$ python3 -q
>>> import numpy as np
>>> np.set_printoptions(precision=3, suppress=True, linewidth=200, floatmode="fixed")
>>> E = np.loadtxt("m.csv", delimiter=",")
>>> E
array([[0.000, 0.000, 0.000],
       [0.000, 0.000, 1.000],
       [0.000, 1.000, 0.000]])
>>> # symmetric
>>> left, sigma, vt = np.linalg.svd(E)
>>> np.argmax(sigma[:-1] / (sigma[1:] + 1e-6)) + 1
np.int64(2)
>>> sigma
array([1.000, 1.000, 0.000])
>>> M2 = left[:, :2] @ np.diag(sigma[:2]) @ vt[:2]
>>> np.abs(E - M2).max()
np.float64(0.0)
>>> round(float(np.linalg.norm(E - M2) / np.linalg.norm(E)), 3)
0.0
>>> np.round(np.linalg.norm(E - M2, 2), 3), sigma[2]
(np.float64(0.0), np.float64(0.0))
>>> w1 = np.array([[-8, -4], [8, -8], [-9, 3]])
>>> beta = np.array([2, 2])
>>> act = np.maximum(E @ w1 + beta, 0)
>>> (act > 0).mean(axis=0)
array([0.667, 0.667])
>>> Z = np.array([[-1, 3, 1], [3, -5, -1]])
>>> (act @ Z).round(6).argmax(axis=1)
array([0, 0, 1])
>>> w1 @ Z
array([[ -4,  -4,  -4],
       [-32,  64,  16],
       [ 18, -42, -12]])
>>> act @ Z
array([[  4.000,  -4.000,   0.000],
       [ 15.000, -25.000,  -5.000],
       [-10.000,  30.000,  10.000]])
>>> np.flatnonzero(np.linalg.matrix_power((E != 0) + (E.T != 0) + np.eye(3), 3)[2])
array([1, 2])
>>> np.sort(np.linalg.eigvals(E).real)
array([-1.000,  0.000,  1.000])
>>> mat = np.load("sample12.npy")
>>> mat
array([[1.000, 0.000, 0.000],
       [0.500, 0.500, 0.000],
       [0.333, 0.333, 0.333]])
>>> # a transition matrix
>>> rng = np.random.default_rng(306)
>>> idx = rng.permutation(3)
>>> idx
array([1, 0, 2])
>>> M2 = mat[idx][:, idx]
>>> M2
array([[0.500, 0.500, 0.000],
       [0.000, 1.000, 0.000],
       [0.333, 0.333, 0.333]])
>>> np.sort(np.abs(np.linalg.eigvals(M2)))
array([0.333, 0.500, 1.000])
>>> W0 = np.load("run12.npy")
>>> W0
array([[1.000, 0.700],
       [0.700, 1.000]])
>>> W0.mean(axis=0)
array([0.850, 0.850])
>>> np.linalg.rank(W0)
Traceback (most recent call last):
  File "<python-input-34>", line 1, in <module>
    np.linalg.rank(W0)
    ^^^^^^^^^^^^^^
AttributeError: module 'numpy.linalg' has no attribute 'rank'
>>> np.unravel_index(np.abs(W0).argmax(), W0.shape)
(np.int64(0), np.int64(0))
>>> W0.shape
(2, 2)
>>> W0 - W0[0]
array([[ 0.000,  0.000],
       [-0.300,  0.300]])
>>> np.round(np.linalg.norm(W0), 3)
np.float64(1.726)
>>> np.abs(W0).max()
np.float64(1.0)
>>> np.diff(W0, axis=0)
array([[-0.300,  0.300]])
>>> idx = rng.permutation(2)
>>> idx
array([0, 1])
>>> M2 = W0[idx][:, idx]
>>> np.allclose(M2, W0)
True
>>> np.diag(M2)
array([1.000, 1.000])
>>> M2
array([[1.000, 0.700],
       [0.700, 1.000]])
>>> w, vecs = np.linalg.eigh(W0)
>>> np.linalg.eigvalsh(W0 + -2 * np.eye(2))
array([-1.700, -0.300])
>>> (w > 1e-8).sum(), (w < -1e-8).sum()
(np.int64(2), np.int64(0))
>>> m1 = np.loadtxt("case12.csv", delimiter=",")
>>> m1
array([[ 17.996, -11.985,  -6.031,   4.012],
       [  9.016, -14.973,   6.008,   5.009],
       [ 31.016, -38.985,   8.020,  12.972]])
>>> w1 = np.array([[0, 0, 3, 1, 1, 2], [2, 3, 2, 2, 3, 1], [1, 3, 3, 0, 0, 1]])
>>> beta = np.array([-1, 2, 1, 0, 0, -2])
>>> act = np.maximum(mat @ w1 + beta, 0)
>>> act
array([[0.000, 2.000, 4.000, 1.000, 1.000, 0.000],
       [0.000, 3.500, 3.500, 1.500, 2.000, 0.000],
       [0.000, 4.000, 3.667, 1.000, 1.333, 0.000]])
>>> np.linalg.matrix_rank(act)
np.int64(3)
>>> (act > 0).astype(int)
array([[0, 1, 1, 1, 1, 0],
       [0, 1, 1, 1, 1, 0],
       [0, 1, 1, 1, 1, 0]])
>>> Z = np.array([[2, 3, 3], [5, 2, 4], [0, 0, 4], [2, 2, 4], [4, 1, 1], [5, 3, 3]])
>>> act @ Z
array([[16.000,  7.000, 29.000],
       [28.500, 12.000, 36.000],
       [27.333, 11.333, 36.000]])
>>> act.reshape(2, -1)
array([[0.000, 2.000, 4.000, 1.000, 1.000, 0.000, 0.000, 3.500, 3.500],
       [1.500, 2.000, 0.000, 0.000, 4.000, 3.667, 1.000, 1.333, 0.000]])
>>> act.reshape(-1, 2)
array([[0.000, 2.000],
       [4.000, 1.000],
       [1.000, 0.000],
       [0.000, 3.500],
       [3.500, 1.500],
       [2.000, 0.000],
       [0.000, 4.000],
       [3.667, 1.000],
       [1.333, 0.000]])
>>> act.ravel(order="F")
array([0.000, 0.000, 0.000, 2.000, 3.500, 4.000, 4.000, 3.500, 3.667, 1.000, 1.500, 1.000, 1.000, 2.000, 1.333, 0.000, 0.000, 0.000])
>>> t3 = act.reshape(3, 2, -1)
>>> np.einsum("ihd,jhd->hij", t3, t3).shape
(2, 3, 3)
>>> t3.sum(axis=1)
array([[1.000, 3.000, 4.000],
       [1.500, 5.500, 3.500],
       [1.000, 5.333, 3.667]])
>>> f = np.array([-8, -2])
>>> np.array([np.convolve(row, f, "same") for row in m1])
array([[-143.968,   59.888,   72.218,  -20.034],
       [ -72.128,  101.752,  -18.118,  -52.088],
       [-248.128,  249.848,   13.810, -119.816]])
>>> np.round(np.linalg.norm(m1, 2) / np.linalg.norm(m1), 3)
np.float64(0.981)
>>> np.linalg.cond(m1) > 100
np.True_
>>> np.linalg.matrix_rank(m1, rtol=0.1)
np.int64(2)
>>> np.argsort(-np.linalg.norm(m1, axis=0).round(6), kind="stable")[:3]
array([1, 0, 3])
>>> left, sigma, vt = np.linalg.svd(m1)
>>> np.argmax(sigma[:-1] / (sigma[1:] + 1e-6)) + 1
np.int64(2)
>>> sigma
array([58.845, 11.758,  0.029])
>>> M2 = left[:, :2] @ np.diag(sigma[:2]) @ vt[:2]
>>> np.linalg.matrix_rank(M2)
np.int64(2)
>>> round(np.abs(m1 - M2).max(), 3)
np.float64(0.023)
>>> np.round(np.linalg.norm(m1 - M2, 2), 3), round(float(sigma[2]), 3)
(np.float64(0.029), 0.029)
>>> M2 = np.array([[1, -1, -4], [-9, -4, -3], [-4, 2, -9]])
>>> K = M2.T @ M2
>>> K
array([[ 98,  27,  59],
       [ 27,  21,  -2],
       [ 59,  -2, 106]])
>>> # symmetric
>>> w, vecs = np.linalg.eig(K)
>>> round(float(np.prod(w)), 3)
61009.0
>>> w
array([163.215,  54.987,   6.798])
>>> np.sort(np.linalg.eigvals(K.T))
array([  6.798,  54.987, 163.215])
>>> x = np.ones(3)
>>> for _ in range(3):
...     x = K @ x
...     x /= np.linalg.norm(x)
...     print(round(x @ K @ x, 3))
... 
162.21
163.107
163.203
>>> np.round(np.linalg.eigvalsh(K)[-1], 3)
np.float64(163.215)
>>> x
array([0.699, 0.127, 0.704])
>>> M2 = np.linalg.inv(K)
>>> M2
array([[ 0.036, -0.049, -0.021],
       [-0.049,  0.113,  0.029],
       [-0.021,  0.029,  0.022]])
>>> round(np.linalg.cond(K), 3)
np.float64(24.01)
>>> round(np.linalg.slogdet(K)[0], 3)
np.float64(1.0)
>>> (np.abs(M2) > 1e-9).astype(int)
array([[1, 1, 1],
       [1, 1, 1],
       [1, 1, 1]])
>>> np.round(K @ M2, 3) + 0
array([[1.000, 0.000, 0.000],
       [0.000, 1.000, 0.000],
       [0.000, 0.000, 1.000]])
>>> np.allclose(K @ K.T, K.T @ K)
True
>>> round(np.abs(np.linalg.eigvals(K)).max(), 3)
np.float64(163.215)
>>> np.count_nonzero(K)
np.int64(9)
>>> np.linalg.rank(K)
Traceback (most recent call last):
  File "<python-input-100>", line 1, in <module>
    np.linalg.rank(K)
    ^^^^^^^^^^^^^^
AttributeError: module 'numpy.linalg' has no attribute 'rank'
>>> K.shape
(3, 3)
>>> np.linalg.matrix_rank(K)
np.int64(3)
>>> K.sum(axis=1)
array([184,  46, 163])
>>> K.mean(axis=0)
array([61.333, 15.333, 54.333])
>>> data = np.loadtxt("layer13.csv", delimiter=",")
>>> data
array([[ 1.200, -1.000,  0.000],
       [ 0.900,  1.100, -0.600],
       [-0.300,  0.400,  1.700],
       [ 0.560, -0.271,  0.627],
       [ 0.500, -0.300,  0.600]])
>>> M2 = np.c_[data[:, :2] @ np.array([[1, 0], [-2, 1]]), np.array([-1, -2, -3, 0, 5])]
>>> M2
array([[ 3.200, -1.000, -1.000],
       [-1.300,  1.100, -2.000],
       [-1.100,  0.400, -3.000],
       [ 1.102, -0.271,  0.000],
       [ 1.100, -0.300,  5.000]])
>>> np.round(np.linalg.norm(M2 - data @ np.linalg.lstsq(data, M2)[0], axis=0), 3) + 0
array([0.000, 0.000, 5.682])
